>>> import numpy as np
>>> np.set_printoptions(precision=2, suppress=True, linewidth=120, sign=" ")
>>> def rnd(a):
...     return np.round(a, 2) + 0
... 
>>> F = np.load("out0.npy")
>>> F
array([[ -5.76,   2.46, -11.84],
       [  4.39,  -9.05, -15.89],
       [ -5.19,   2.27, -21.79],
       [  2.86,  -1.91,  14.48],
       [ -1.62,  -4.75, -17.18],
       [ -3.56,  -1.13,  -6.59],
       [ -3.73,  -4.01, -11.1 ],
       [  3.45,  -3.39,  12.14],
       [ -0.3 ,  -9.63,  -4.57],
       [ -1.68,   6.22,  12.04],
       [ -1.63,  -0.35, -10.34],
       [ -4.37,   5.49,   3.8 ],
       [  0.75,   1.8 ,  -2.81],
       [  0.21,   2.73,   9.9 ],
       [ -2.9 ,  -6.6 ,  -8.8 ],
       [  0.07,  -1.57,  -7.48],
       [ -2.72,  -5.15,  -4.67],
       [ -2.32,  10.51,  13.51],
       [  2.41,   5.66,   9.39],
       [  2.54, -11.83, -11.25],
       [ -0.03,  -3.04,  -9.95],
       [ -3.34,  -2.78,  -6.13]])
>>> Z = F[[10, 9]].astype(float)
>>> for _ in range(4):
...     labels = np.linalg.norm(F[:, None] - Z, axis=-1).argmin(axis=1)
...     Z = np.array([F[labels == j].mean(axis=0) for j in range(2)])
... 
>>> labels
array([ 0,  0,  0,  1,  0,  0,  0,  1,  0,  1,  0,  1,  0,  1,  0,  0,  0,  1,  1,  0,  0,  0])
>>> np.bincount(labels)
array([ 15,   7])
>>> rnd(Z[1] - Z[0])
array([  1.62,   7.17,  20.78])
>>> np.abs(Z[1] - Z[0]).argmax()
np.int64(2)
>>> f, g = F[8], F[21]
>>> rnd(f @ f)
np.float64(113.71)
>>> rnd(f @ g)
np.float64(55.79)
>>> p = (f @ g) / (f @ f) * f
>>> np.linalg.matrix_rank(np.outer(f, g))
np.int64(1)
>>> rnd(p)
array([-0.15, -4.72, -2.24])
>>> rnd(np.linalg.norm(f + g) ** 2 + np.linalg.norm(f - g) ** 2)
np.float64(340.35)
>>> mat = np.load("w.npy")
>>> mat
array([[ 5, -5,  3, -3],
       [-2, -5,  4, -4],
       [ 2, -5,  4,  3],
       [ 4,  2,  3, -1]])
>>> rng = np.random.default_rng(5606)
>>> labels = rng.permutation(4)
>>> labels
array([ 1,  3,  0,  2])
>>> Y = mat[labels][:, labels]
>>> rnd(np.sort(np.abs(np.linalg.eigvals(Y))))
array([ 4.08,  6.59,  6.59,  6.77])
>>> Y
array([[-5, -4, -2,  4],
       [ 2, -1,  4,  3],
       [-5, -3,  5,  3],
       [-5,  3,  2,  4]])
>>> cov = mat.T @ mat
>>> cov
array([[ 49, -17,  27,  -5],
       [-17,  79, -49,  18],
       [ 27, -49,  50, -16],
       [ -5,  18, -16,  35]])
>>> rnd(np.linalg.svd(mat, compute_uv=False) ** 2)
array([ 133.12,   42.44,   28.52,    8.92])
>>> np.linalg.matrix_rank(cov)
np.int64(4)
>>> np.allclose(cov, cov.T)
True
>>> Y = mat[0, 0] * mat[1:] - np.outer(mat[1:, 0], mat[0])
>>> Y
array([[  0, -35,  26, -26],
       [  0, -15,  14,  21],
       [  0,  30,   3,   7]])
>>> np.flatnonzero(~Y.round(6).any(axis=1))
array([], dtype=int64)
>>> W0 = np.loadtxt("dump.csv", delimiter=",")
>>> rnd(W0)
array([[-0.49, -0.21, -0.82, -0.21],
       [ 0.83, -0.36, -0.42,  0.05],
       [ 0.24,  0.52, -0.07, -0.81],
       [ 0.1 ,  0.74, -0.39,  0.54]])
>>> x0 = np.array([3, 2, 1, -1])
>>> rnd(W0 @ (2 * x0))
array([-4.98,  2.6 ,  5.05,  1.71])
>>> rnd(np.einsum("ij,j->i", W0, x0))
array([-2.49,  1.3 ,  2.52,  0.86])
>>> rnd(W0 @ W0.T)
array([[ 1.,  0.,  0.,  0.],
       [ 0.,  1.,  0.,  0.],
       [ 0.,  0.,  1.,  0.],
       [ 0.,  0.,  0.,  1.]])
>>> Y = W0 / np.sqrt((W0 ** 2).mean(axis=1, keepdims=True))
>>> rnd(Y[1])
array([ 1.66, -0.73, -0.83,  0.1 ])
>>> np.linalg.matrix_rank(W0 - W0.mean(axis=1, keepdims=True))
np.int64(3)
>>> x0 = np.array([-2, -6, -7, 9])
>>> rnd(np.sort(np.abs(np.degrees(np.angle(np.linalg.eigvals(W0))))))
array([   0.  ,  101.03,  101.03,  180.  ])
>>> [p for p in range(1, 25) if np.allclose(np.linalg.matrix_power(W0, p), np.eye(4))]
[]
>>> rnd(np.linalg.det(W0))
np.float64(-1.0)
>>> rnd(np.abs(np.linalg.eigvals(W0)))
array([ 1.,  1.,  1.,  1.])
>>> 4 - np.linalg.matrix_rank(W0 - np.eye(4), tol=1e-8)
np.int64(1)
>>> rnd(np.linalg.inv(W0))
array([[-0.49,  0.83,  0.24,  0.1 ],
       [-0.21, -0.36,  0.52,  0.74],
       [-0.82, -0.42, -0.07, -0.39],
       [-0.21,  0.05, -0.81,  0.54]])
>>> rnd(np.linalg.norm(x0)), rnd(np.linalg.norm(W0 @ x0))
(np.float64(13.04), np.float64(13.04))
>>> m1 = np.array([[1.0, 0.7, 0.49], [0.7, 1.0, 0.7], [0.49, 0.7, 1.0]])
>>> labels = rng.permutation(3)
>>> labels
array([ 0,  1,  2])
>>> Y = m1[labels][:, labels]
>>> rnd(np.linalg.det(Y)), rnd(np.linalg.det(m1[labels]))
(np.float64(0.26), np.float64(0.26))
>>> np.allclose(Y, m1)
True
>>> Y
array([[ 1.  ,  0.7 ,  0.49],
       [ 0.7 ,  1.  ,  0.7 ],
       [ 0.49,  0.7 ,  1.  ]])
>>> np.trace(Y)
np.float64(3.0)
>>> Lm = np.linalg.cholesky(m1)
>>> np.linalg.eigvalsh(m1).min() > 0
np.True_
>>> rnd(Lm @ Lm.T)
array([[ 1.  ,  0.7 ,  0.49],
       [ 0.7 ,  1.  ,  0.7 ],
       [ 0.49,  0.7 ,  1.  ]])
>>> np.diag(Lm) ** 2
array([ 1.  ,  0.51,  0.51])
>>> m1 / np.sqrt(np.outer(np.diag(m1), np.diag(m1)))
array([[ 1.  ,  0.7 ,  0.49],
       [ 0.7 ,  1.  ,  0.7 ],
       [ 0.49,  0.7 ,  1.  ]])
>>> X = np.array([[4.0, 5.0, 0.0], [5.0, 2.0, 5.0], [0.0, 5.0, 0.0]])
>>> X
array([[ 4.,  5.,  0.],
       [ 5.,  2.,  5.],
       [ 0.,  5.,  0.]])
>>> vals, evecs = np.linalg.eigh(X)
>>> x0 = np.array([4, -7, 6])
>>> rnd(x0 @ X @ x0 / (x0 @ x0)), rnd(vals[0]), rnd(vals[-1])
(np.float64(-5.33), np.float64(-5.35), np.float64(9.35))
>>> rnd(np.linalg.eigvalsh(X[1:, 1:]))
array([-4.1,  6.1])
>>> x0 @ X @ x0
np.float64(-538.0)
>>> Y = np.array([[3, -3, -3], [-3, 3, -1], [2, 3, -2]])
>>> np.linalg.matrix_rank(np.vstack([X, Y.T]))
np.int64(3)
>>> np.einsum("ij,ij->i", X, X)
array([ 41.,  54.,  25.])
>>> np.einsum("ij->j", X)
array([  9.,  12.,   5.])
>>> Y.T @ X.T
array([[ -3.,  19., -15.],
       [  3.,   6.,  15.],
       [-17., -27.,  -5.]])
>>> X @ Y
array([[ -3.,   3., -17.],
       [ 19.,   6., -27.],
       [-15.,  15.,  -5.]])
>>> np.einsum("ik,kj->ij", X, Y)
array([[ -3.,   3., -17.],
       [ 19.,   6., -27.],
       [-15.,  15.,  -5.]])
>>> rnd(np.linalg.norm(X, 1)), rnd(np.linalg.norm(X, np.inf))
(np.float64(12.0), np.float64(12.0))
>>> rnd(np.linalg.norm(X, "nuc"))
np.float64(16.7)
>>> rnd(np.linalg.norm(X[0], 1)), rnd(np.linalg.norm(X[0], np.inf))
(np.float64(9.0), np.float64(5.0))
>>> vals, evecs = np.linalg.eig(X)
>>> rnd(np.sort(np.linalg.eigvals(np.linalg.inv(X))))
array([-0.19,  0.11,  0.5 ])
>>> rnd(X @ evecs[:, 0] - vals[0] * evecs[:, 0])
array([ 0.,  0.,  0.])
>>> rnd(np.prod(vals))
np.float64(-100.0)
>>> [round(float(np.linalg.det(X[:i, :i])), 2) + 0 for i in range(1, 4)]
[4.0, -17.0, -100.0]
>>> K = np.load("sample12.npy")
>>> K
array([[-0.8, -1.2,  0.2],
       [ 1.9, -0.6,  0.1],
       [-1.5,  2.6,  0.8],
       [-0.9, -0.2,  0.7],
       [ 0.6, -0.3,  2. ],
       [ 0.6, -0.4, -1.1],
       [-0.2, -0.1, -1.3],
       [ 0. ,  1.2, -1.7],
       [ 5.1, -3.6,  0. ],
       [ 0.9, -0.7,  0.4],
       [ 0.2, -0.4, -0.6],
       [-0.5,  1.4,  0.7],
       [ 0. , -0.5, -0.9],
       [-0.2,  0.6, -1.5],
       [ 2.8,  1.4,  0.6],
       [ 0.5, -1.2, -0.1],
       [ 0.8,  0.9,  0.9],
       [ 0.3,  0.2,  0.4]])
>>> P = K @ np.linalg.solve(K.T @ K, K.T)
>>> rnd(np.linalg.eigvalsh(P))
array([ 0.,  0.,  0.,  0.,  0.,  0.,  0.,  0.,  0.,  0.,  0.,  0.,  0.,  0.,  0.,  1.,  1.,  1.])
>>> rnd(np.diag(P))
array([ 0.14,  0.09,  0.25,  0.08,  0.25,  0.09,  0.1 ,  0.28,  0.67,  0.03,  0.03,  0.09,  0.06,  0.16,  0.51,  0.05,
        0.12,  0.01])
